% python3 -q
>>> import numpy as np
>>> from numpy import linalg as LA
>>> np.set_printoptions(precision=4, suppress=True, linewidth=140, sign=" ")
>>> K = np.load("mat.npy")
>>> K
array([[ 4,  0,  2,  0,  5,  1],
       [ 0,  4,  0,  2,  0,  5],
       [ 2,  0,  4,  0,  2,  0],
       [ 0,  2,  0,  4,  0,  2],
       [ 5,  0,  2,  0,  4,  0],
       [ 1,  5,  0,  2,  0,  4]])
>>> # symmetric, so the eigenvalues are real
>>> gram = K.T @ K
>>> np.diag(gram)
array([ 46,  45,  24,  24,  45,  46])
>>> rng = np.random.default_rng(81)
>>> lab = rng.permutation(6)
>>> lab
array([ 1,  0,  5,  2,  3,  4])
>>> B = K[lab][:, lab]
>>> np.allclose(B, K)
False
>>> B
array([[ 4,  0,  5,  0,  2,  0],
       [ 0,  4,  1,  2,  0,  5],
       [ 5,  1,  4,  0,  2,  0],
       [ 0,  2,  0,  4,  0,  2],
       [ 2,  0,  2,  0,  4,  0],
       [ 0,  5,  0,  2,  0,  4]])
>>> w1 = np.array([[-2, 1, 0, 4, 5],
...     [-2, 3, -3, -2, -4],
...     [5, 0, 0, 1, 2],
...     [1, 5, -1, 3, 3],
...     [5, 5, 5, -4, 3],
...     [0, -4, 1, 5, 0]])
>>> coef = np.array([2, -1, -3, -4, -5])
>>> hid = np.maximum(K @ w1 + coef, 0)
>>> hid
array([[ 29,  24,  23,   0,  34],
       [  0,   1,   0,  19,   0],
       [ 28,  11,   7,   0,  19],
       [  2,  17,   0,  14,   0],
       [ 22,  24,  17,   2,  36],
       [  0,   9,   0,  16,   0]])
>>> (hid > 0).astype(int)
array([[ 1,  1,  1,  0,  1],
       [ 0,  1,  0,  1,  0],
       [ 1,  1,  1,  0,  1],
       [ 1,  1,  0,  1,  0],
       [ 1,  1,  1,  1,  1],
       [ 0,  1,  0,  1,  0]])
>>> basis = np.array([[1, 3], [2, 0], [1, 0], [-2, 2], [2, -2]])
>>> (hid @ basis).round(6).argmax(axis=1)
array([ 0,  1,  0,  1,  0,  1])
>>> hid @ basis
array([[168,  19],
       [-36,  38],
       [ 95,  46],
       [  8,  34],
       [155,  -2],
       [-14,  32]])
>>> w1 @ basis
array([[  2,  -8],
       [ -3,  -2],
       [  7,  13],
       [ 10,   3],
       [ 34,   1],
       [-17,  10]])
>>> [round(float(LA.det(K[:i, :i])), 2) + 0 for i in range(1, 7)]
[4.0, 16.0, 48.0, 144.0, -336.0, 640.0]
>>> ev, vecs = LA.eigh(K)
>>> x = np.array([-5, 9, 6, -5, 1, 8])
>>> vecs * np.maximum(ev, 0) @ vecs.T
array([[ 4.5427,  0.248 ,  1.9896,  0.0236,  4.4892,  0.6901],
       [ 0.248 ,  4.4859, -0.0226,  2.0076, -0.1893,  4.4892],
       [ 1.9896, -0.0226,  4.0011, -0.0003,  2.0076,  0.0236],
       [ 0.0236,  2.0076, -0.0003,  4.0011, -0.0226,  1.9896],
       [ 4.4892, -0.1893,  2.0076, -0.0226,  4.4859,  0.248 ],
       [ 0.6901,  4.4892,  0.0236,  1.9896,  0.248 ,  4.5427]])
>>> LA.eigvalsh(K[1:, 1:])
array([-1.    ,  2.    ,  2.7251,  6.    , 10.2749])
>>> vecs * np.abs(ev) @ vecs.T
array([[ 5.0854,  0.4959,  1.9793,  0.0472,  3.9785,  0.3802],
       [ 0.4959,  4.9718, -0.0452,  2.0153, -0.3785,  3.9785],
       [ 1.9793, -0.0452,  4.0021, -0.0006,  2.0153,  0.0472],
       [ 0.0472,  2.0153, -0.0006,  4.0021, -0.0452,  1.9793],
       [ 3.9785, -0.3785,  2.0153, -0.0452,  4.9718,  0.4959],
       [ 0.3802,  3.9785,  0.0472,  1.9793,  0.4959,  5.0854]])
>>> mat = np.tanh(np.array([[-0.8, 0.1],
...     [0.2, 1.3],
...     [0.3, 1.3],
...     [2.7, -1.0],
...     [0.4, -1.3],
...     [-0.1, 0.1],
...     [-1.7, 0.9],
...     [-0.5, -0.4],
...     [0.0, 0.2],
...     [0.1, 0.7],
...     [0.2, 0.9],
...     [-1.2, -0.1],
...     [-0.2, -0.4],
...     [-0.1, -1.7],
...     [0.0, -1.7],
...     [-0.7, -0.2],
...     [-0.8, -0.2],
...     [0.1, -0.8],
...     [1.3, -1.7],
...     [0.2, -1.4],
...     [-0.5, -0.1],
...     [0.2, -0.6],
...     [0.5, 0.1],
...     [-2.0, 0.8],
...     [-1.0, 0.1],
...     [-1.1, -0.4],
...     [1.6, -0.4]]) @ np.array([[0.7, 0.0, -1.8, 0.4, -0.4, -0.4, -0.1],
...     [1.7, 0.2, -0.2, -1.4, -0.4, -0.1, 0.1]]))
>>> mat.round(4) + 0
array([[-0.3714,  0.02  ,  0.8896, -0.4301,  0.2729,  0.3004,  0.0898],
       [ 0.982 ,  0.2543, -0.5511, -0.9402, -0.537 , -0.207 ,  0.1096],
       [ 0.9843,  0.2543, -0.664 , -0.9354, -0.5649, -0.2449,  0.0997],
       [ 0.1877, -0.1974, -0.9998,  0.9861, -0.5915, -0.7531, -0.354 ],
       [-0.9587, -0.2543, -0.4301,  0.9626,  0.3452, -0.03  , -0.1684],
       [ 0.0997,  0.02  ,  0.1586, -0.1781,  0.    ,  0.03  ,  0.02  ],
       [ 0.3275,  0.1781,  0.9937, -0.9595,  0.3095,  0.5299,  0.2543],
       [-0.7739, -0.0798,  0.7531,  0.3452,  0.3452,  0.2355,  0.01  ],
       [ 0.3275,  0.04  , -0.04  , -0.2729, -0.0798, -0.02  ,  0.02  ],
       [ 0.8511,  0.1391, -0.3095, -0.7352, -0.3095, -0.1096,  0.0599],
       [ 0.9316,  0.1781, -0.493 , -0.8275, -0.4136, -0.1684,  0.0699],
       [-0.7658, -0.02  ,  0.9748, -0.3275,  0.4777,  0.4542,  0.1096],
       [-0.6751, -0.0798,  0.4136,  0.4462,  0.2355,  0.1194, -0.02  ],
       [-0.9946, -0.3275,  0.4777,  0.9816,  0.6169,  0.207 , -0.1586],
       [-0.9938, -0.3275,  0.3275,  0.983 ,  0.5915,  0.1684, -0.1684],
       [-0.6805, -0.04  ,  0.8617,  0.    ,  0.3452,  0.2913,  0.05  ],
       [-0.7163, -0.04  ,  0.9015, -0.04  ,  0.3799,  0.3275,  0.0599],
       [-0.8591, -0.1586, -0.02  ,  0.821 ,  0.2729,  0.04  , -0.0898],
       [-0.9626, -0.3275, -0.964 ,  0.994 ,  0.1586, -0.3364, -0.2913],
       [-0.9776, -0.2729, -0.0798,  0.9667,  0.4462,  0.0599, -0.1586],
       [-0.4777, -0.02  ,  0.7259, -0.0599,  0.2355,  0.207 ,  0.04  ],
       [-0.7064, -0.1194, -0.2355,  0.7259,  0.1586, -0.02  , -0.0798],
       [ 0.4777,  0.02  , -0.7259,  0.0599, -0.2355, -0.207 , -0.04  ],
       [-0.04  ,  0.1586,  0.9979, -0.9579,  0.4462,  0.6169,  0.2729],
       [-0.4854,  0.02  ,  0.9447, -0.493 ,  0.3452,  0.3714,  0.1096],
       [-0.8957, -0.0798,  0.968 ,  0.1194,  0.537 ,  0.4462,  0.0699],
       [ 0.4136, -0.0798, -0.9926,  0.8337, -0.4462, -0.537 , -0.1974]])
>>> round(np.abs(LA.eigvals(K)).max(), 4)
np.float64(10.7139)
>>> np.allclose(K @ K.T, K.T @ K)
True
>>> np.trace(K)
np.int64(24)
>>> (K + K.T) / 2
array([[ 4.,  0.,  2.,  0.,  5.,  1.],
       [ 0.,  4.,  0.,  2.,  0.,  5.],
       [ 2.,  0.,  4.,  0.,  2.,  0.],
       [ 0.,  2.,  0.,  4.,  0.,  2.],
       [ 5.,  0.,  2.,  0.,  4.,  0.],
       [ 1.,  5.,  0.,  2.,  0.,  4.]])
>>> x = np.array([7, 1, -4, -9, 6, -2])
>>> rhs = K @ x
>>> coef, lr = np.zeros(6), 1 / LA.norm(K, 2) ** 2
>>> for i in range(12):
...     coef -= lr * K.T @ (K @ coef - rhs)
...     if i % 2 == 0: print(i, round(LA.norm(K @ coef - rhs), 4))
... 
0 30.5586
2 24.6025
4 21.3668
6 18.5673
8 16.1447
10 14.049
>>> coef
array([ 5.8462, -1.4931, -1.0436, -5.956 ,  5.2553, -1.3071])
>>> E = np.array([[1, 1, 1, 1, 1, 1, 1, 1],
...     [1, -1, 1, -1, -1, 1, -1, 1],
...     [1, 1, -1, -1, 1, 1, -1, -1]])
>>> # columns 1 and 4 are equal
>>> B = E + rng.integers(-2, 3, (3, 2)) @ rng.integers(-2, 3, (2, 8))
>>> B
array([[-1,  3,  0,  2, -1,  1, -1,  3],
       [ 3, -1, -3,  3, -1,  3, -5,  5],
       [ 1,  1, -1, -1,  1,  1, -1, -1]])
>>> B - E
array([[-2,  2, -1,  1, -2,  0, -2,  2],
       [ 2,  0, -4,  4,  0,  2, -4,  4],
       [ 0,  0,  0,  0,  0,  0,  0,  0]])
>>> LA.matrix_rank(B - E, tol=1e-8)
np.int64(2)
>>> LA.svd(B - E, compute_uv=False)
array([ 8.8891,  3.871 ,  0.    ])
>>> lab = rng.integers(0, 2, 3)
>>> W0 = np.triu((lab[:, None] == lab) & (rng.random((3, 3)) < 0.8), 1).astype(int)
>>> W0 += W0.T
>>> W0
array([[ 0,  0,  1],
       [ 0,  0,  0],
       [ 1,  0,  0]])
>>> # 2 groups of indices that never mix
>>> np.sort(LA.eigvals(W0).real)
array([-1.,  0.,  1.])
>>> W0 @ W0
array([[ 1,  0,  0],
       [ 0,  0,  0],
       [ 0,  0,  1]])
>>> [round(float(x), 4) for x in LA.svd(W0, compute_uv=False)[:3]]
[1.0, 1.0, 0.0]
>>> LA.cond(W0) > 100
np.True_
>>> A = np.load("data.npy")
>>> A
array([[ 0, -3,  0, -3],
       [ 2,  8,  2,  8],
       [ 0, -3,  0, -3],
       [ 2,  8,  2,  8]])
>>> # row 2 repeats row 0
>>> proj = np.triu(np.array([[2, -1, 2, 2], [-1, 0, -1, -2], [0, 0, 1, -2], [-1, 1, -2, -1]]), 1) + np.eye(4)
>>> B = proj @ A @ LA.inv(proj)
>>> np.round(np.poly(B), 4) + 0
array([  1., -16.,  24.,   0.,   0.])
>>> round(LA.det(B), 4)
np.float64(-0.0)
>>> np.trace(B), np.trace(A)
(np.float64(16.0), np.int64(16))
>>> B = np.array([[0.6, -2.0, -1.5],
...     [1.6, -2.6, -0.6],
...     [-1.1, -2.0, -1.5],
...     [0.5, -0.4, 0.6]])
>>> basis = np.array([[0.5, 1.1, 0.6, 2.0, 1.1, -0.3, 0.4],
...     [-0.5, -1.0, -1.3, -1.4, -1.0, 0.1, 0.9],
...     [-1.1, -1.0, 1.0, 0.4, 0.8, -1.6, -0.3]])
>>> X = B @ basis
>>> X.round(4) + 0
array([[ 2.95,  4.16,  1.46,  3.4 ,  1.46,  2.02, -1.11],
       [ 2.76,  4.96,  3.74,  6.6 ,  3.88,  0.22, -1.52],
       [ 2.1 ,  2.29,  0.44,  0.  , -0.41,  2.53, -1.79],
       [-0.21,  0.35,  1.42,  1.8 ,  1.43, -1.15, -0.34]])
>>> A.ravel(order="F")
array([ 0,  2,  0,  2, -3,  8, -3,  8,  0,  2,  0,  2, -3,  8, -3,  8])
>>> A.reshape(-1, 2)
array([[ 0, -3],
       [ 0, -3],
       [ 2,  8],
       [ 2,  8],
       [ 0, -3],
       [ 0, -3],
       [ 2,  8],
       [ 2,  8]])
>>> T = A.reshape(4, 2, -1)
>>> np.swapaxes(T, 1, 2)[2]
array([[ 0,  0],
       [-3, -3]])
>>> T.transpose(1, 0, 2)
array([[[ 0, -3],
        [ 2,  8],
        [ 0, -3],
        [ 2,  8]],

       [[ 0, -3],
        [ 2,  8],
        [ 0, -3],
        [ 2,  8]]])
>>> T.sum(axis=1)
array([[ 0, -6],
       [ 4, 16],
       [ 0, -6],
       [ 4, 16]])
>>> np.einsum("ihd,jhd->hij", T, T).shape
(2, 4, 4)
>>> np.einsum("ihd,ihd->ih", T, T)
array([[  9,   9],
       [ 68,  68],
       [  9,   9],
       [ 68,  68]])
>>> lab = rng.permutation(4)
>>> lab
array([ 1,  2,  0,  3])
>>> B = A[lab][:, lab]
>>> np.allclose(B, A)
False
>>> np.round(np.sort(np.abs(LA.eigvals(B))), 4) + 0
array([  0.    ,   0.    ,   1.6754,  14.3246])
>>> np.trace(B)
np.int64(16)
>>> round(float(LA.det(B)), 4), np.round(LA.det(A[lab]), 4)
(0.0, np.float64(0.0))
>>> round(LA.det(A.T), 4)
np.float64(0.0)
>>> round(float(LA.det(A[::-1])), 4)
0.0
>>> np.einsum("ij,ji->", A, A)
np.int64(208)
>>> np.einsum("ii->", A)
np.int64(16)
>>> np.round(np.poly(A), 4) + 0
array([  1., -16.,  24.,   0.,   0.])
>>> np.round(LA.eigvals(A).sum().real, 4)
np.float64(16.0)
>>> x = np.array([-3, 0, -3, 3])
>>> (A @ x).argmax()
np.int64(1)
>>> A @ x
array([-9, 12, -9, 12])
>>> (A * x).sum(axis=1)
array([-9, 12, -9, 12])
>>> A @ np.eye(4)[0]
array([ 0.,  2.,  0.,  2.])
>>> A @ (2 * x)
array([-18,  24, -18,  24])
>>> A * x
array([[ 0,  0,  0, -9],
       [-6,  0, -6, 24],
       [ 0,  0,  0, -9],
       [-6,  0, -6, 24]])
>>> f = np.array([0, 2, 3, 3, 3, 0])
>>> M = f[np.abs(np.subtract.outer(np.arange(6), np.arange(6)))]
>>> M
array([[ 0,  2,  3,  3,  3,  0],
       [ 2,  0,  2,  3,  3,  3],
       [ 3,  2,  0,  2,  3,  3],
       [ 3,  3,  2,  0,  2,  3],
       [ 3,  3,  3,  2,  0,  2],
       [ 0,  3,  3,  3,  2,  0]])
>>> # symmetric, so the eigenvalues are real
>>> ev, vecs = LA.eigh(M)
>>> x = np.array([-4, -3, 0, 5, -3, 3])
>>> x @ M @ x
np.int64(-96)
>>> np.abs(M).sum(axis=1).max(), round(np.abs(ev).max(), 4)
(np.int64(13), np.float64(12.3851))
>>> vecs * np.maximum(ev, 0) @ vecs.T
array([[ 1.9012,  1.9276,  1.9864,  1.9424,  2.0309,  1.6002],
       [ 1.9276,  2.2554,  2.2133,  2.2284,  2.2199,  2.0309],
       [ 1.9864,  2.2133,  2.2074,  2.201 ,  2.2284,  1.9424],
       [ 1.9424,  2.2284,  2.201 ,  2.2074,  2.2133,  1.9864],
       [ 2.0309,  2.2199,  2.2284,  2.2133,  2.2554,  1.9276],
       [ 1.6002,  2.0309,  1.9424,  1.9864,  1.9276,  1.9012]])
>>> round(x @ M @ x / (x @ x), 4), round(float(ev[0]), 4), round(ev[-1], 4)
(np.float64(-1.4118), -5.1655, np.float64(12.3851))
>>> np.unique(W0.round(6), axis=0).shape
(3, 3)
>>> round(float(np.trace(LA.pinv(W0) @ W0)), 4)
2.0
>>> np.abs(np.diag(LA.qr(W0)[1])) > 1e-9
array([ True, False,  True])
>>> LA.norm(M, axis=0)
array([ 5.5678,  5.9161,  5.9161,  5.9161,  5.9161,  5.5678])
>>> round(float(LA.norm(M, 2)), 4)
12.3851
>>> round(LA.norm(M, "nuc"), 4)
np.float64(25.4561)
>>> round(LA.norm(M) ** 2 / LA.norm(M, 2) ** 2, 4)
np.float64(1.3169)
>>> M[2] @ M[0]
np.int64(19)
>>> m1 = np.loadtxt("layer6.csv", delimiter=",")
>>> m1
array([[ 0.6384, -1.3035,  8.7156, -4.9398,  5.0862, -3.9634],
       [ 2.146 , -0.2029,  9.0998, -5.2756,  4.7604, -4.5819],
       [ 2.5811,  0.0571,  9.4725, -5.7242,  5.5838, -4.2002],
       [ 1.242 ,  0.9856,  9.5066, -7.3895,  5.5885, -3.3775],
       [ 1.8746, -0.5757,  9.6532, -4.9479,  3.8586, -3.7189],
       [-3.3294,  3.4238, -7.6797,  6.3354, -0.8931, -4.573 ],
       [-1.5128,  4.4303, -6.7774,  8.1128, -1.6764, -3.407 ],
       [-1.808 ,  3.0771, -8.1642,  6.5086, -2.1758, -4.7938],
       [-3.3141,  1.954 , -7.0113,  6.7918,  0.048 , -2.7713],
       [ 2.8814,  1.3785, 11.1688, -6.7643,  4.1238, -2.8661],
       [-3.1938,  2.6957, -5.9643,  7.0071,  0.3677, -3.3103],
       [ 1.8719,  0.0572, 10.9027, -5.9003,  4.8568, -2.3521],
       [-0.6344,  3.8082, -6.5823,  5.3526,  0.5246, -3.2676]])
>>> gram = np.cov(m1, rowvar=False)
>>> gram.shape
(6, 6)
>>> np.median(m1, axis=0)
array([ 0.6384,  1.3785,  8.7156, -4.9398,  3.8586, -3.407 ])
>>> LA.eigvalsh(gram)[::-1]
array([ 134.8914,    1.3867,    0.7834,    0.6736,    0.3741,    0.1659])
>>> np.argwhere(np.triu(np.abs(np.corrcoef(m1.T)) > 0.8, 1))
array([[ 0,  2],
       [ 0,  3],
       [ 0,  4],
       [ 1,  2],
       [ 1,  3],
       [ 1,  4],
       [ 2,  3],
       [ 2,  4],
       [ 3,  4]])
